$ ipython --no-banner

In [1]: import numpy as np

In [2]: import numpy.linalg as la

In [3]: np.set_printoptions(precision=2, suppress=True, linewidth=160)

In [4]: def tidy(a):
   ...:     return np.round(a, 2) + 0
   ...: 

In [5]: m1 = np.array([[1.0, 4.0, 0.0], [4.0, 5.0, 4.0], [0.0, 4.0, 0.0]])

In [6]: # symmetric

In [7]: x = np.array([1, 5, -9])

In [8]: print(m1 @ x)
[21. -7. 20.]

In [9]: m1 @ np.ones(3)
Out[9]: array([ 5., 13.,  4.])

In [10]: print(np.einsum("ij,j->i", m1, x))
[21. -7. 20.]

In [11]: tidy(np.abs(la.eigvals(m1)).max())
Out[11]: np.float64(8.85)

In [12]: tidy(np.sort(np.abs(la.eigvals(m1))))
Out[12]: array([0.53, 3.38, 8.85])

In [13]: np.allclose(m1 @ m1.T, m1.T @ m1)
Out[13]: True

In [14]: np.allclose(m1, m1.T)
Out[14]: True

In [15]: (m1 - m1.T) / 2
Out[15]: 
array([[0., 0., 0.],
       [0., 0., 0.],
       [0., 0., 0.]])

In [16]: tidy(la.matrix_power(m1, 3))
Out[16]: 
array([[113., 252.,  96.],
       [252., 461., 228.],
       [ 96., 228.,  80.]])

In [17]: m1 @ m1
Out[17]: 
array([[17., 24., 16.],
       [24., 57., 20.],
       [16., 20., 16.]])

In [18]: np.trace(m1)
Out[18]: np.float64(6.0)

In [19]: tidy(la.det(m1))
Out[19]: np.float64(-16.0)

In [20]: cov = m1.T @ m1

In [21]: la.matrix_rank(cov)
Out[21]: np.int64(3)

In [22]: (m1 @ m1.T).shape
Out[22]: (3, 3)

In [23]: evals, V = la.eigh(m1)

In [24]: x = np.array([-1, -2, 2])

In [25]: print(tidy(V * np.maximum(evals, 0) @ V.T))
[[1.87 3.04 1.13]
 [3.04 6.05 2.76]
 [1.13 2.76 1.46]]

In [26]: (np.sign(V[:, -1].round(6)) == np.sign(V[0, -1].round(6))).astype(int)
Out[26]: array([1, 1, 1])

In [27]: tidy(x @ m1 @ x / (x @ x)), tidy(evals[0]), tidy(evals[-1])
Out[27]: (np.float64(0.56), np.float64(-3.38), np.float64(8.85))

In [28]: rng = np.random.default_rng(25)

In [29]: labels = rng.permutation(3)

In [30]: labels
Out[30]: array([1, 2, 0])

In [31]: M2 = m1[labels][:, labels]

In [32]: print(np.allclose(M2, m1))
False

In [33]: print(tidy(np.sort(np.abs(la.eigvals(M2)))))
[0.53 3.38 8.85]

In [34]: tidy(la.det(M2)), tidy(la.det(m1[labels]))
Out[34]: (np.float64(-16.0), np.float64(-16.0))

In [35]: np.diag(M2)
Out[35]: array([5., 0., 1.])

In [36]: M2
Out[36]: 
array([[5., 4., 4.],
       [4., 0., 0.],
       [4., 0., 1.]])

In [37]: np.trace(M2)
Out[37]: np.float64(6.0)

In [38]: M2 = np.array([[-4], [-5], [7], [-1]])

In [39]: F = np.block([[np.zeros((4, 4)), M2], [M2.T, np.zeros((1, 1))]])

In [40]: print(F)
[[ 0.  0.  0.  0. -4.]
 [ 0.  0.  0.  0. -5.]
 [ 0.  0.  0.  0.  7.]
 [ 0.  0.  0.  0. -1.]
 [-4. -5.  7. -1.  0.]]

In [41]: left, sigma, Vt = la.svd(F)

In [42]: V = Vt[:(sigma > 1e-8).sum()]

In [43]: x = F[1] + -1 * F[2] + rng.integers(2) * np.eye(5)[0]

In [44]: x
Out[44]: array([  1.,   0.,   0.,   0., -12.])

In [45]: print(np.allclose(V.T @ V @ x, x))
False

In [46]: tidy(V.T @ V)
Out[46]: 
array([[ 0.18,  0.22, -0.31,  0.04,  0.  ],
       [ 0.22,  0.27, -0.38,  0.05,  0.  ],
       [-0.31, -0.38,  0.54, -0.08,  0.  ],
       [ 0.04,  0.05, -0.08,  0.01,  0.  ],
       [ 0.  ,  0.  ,  0.  ,  0.  ,  1.  ]])
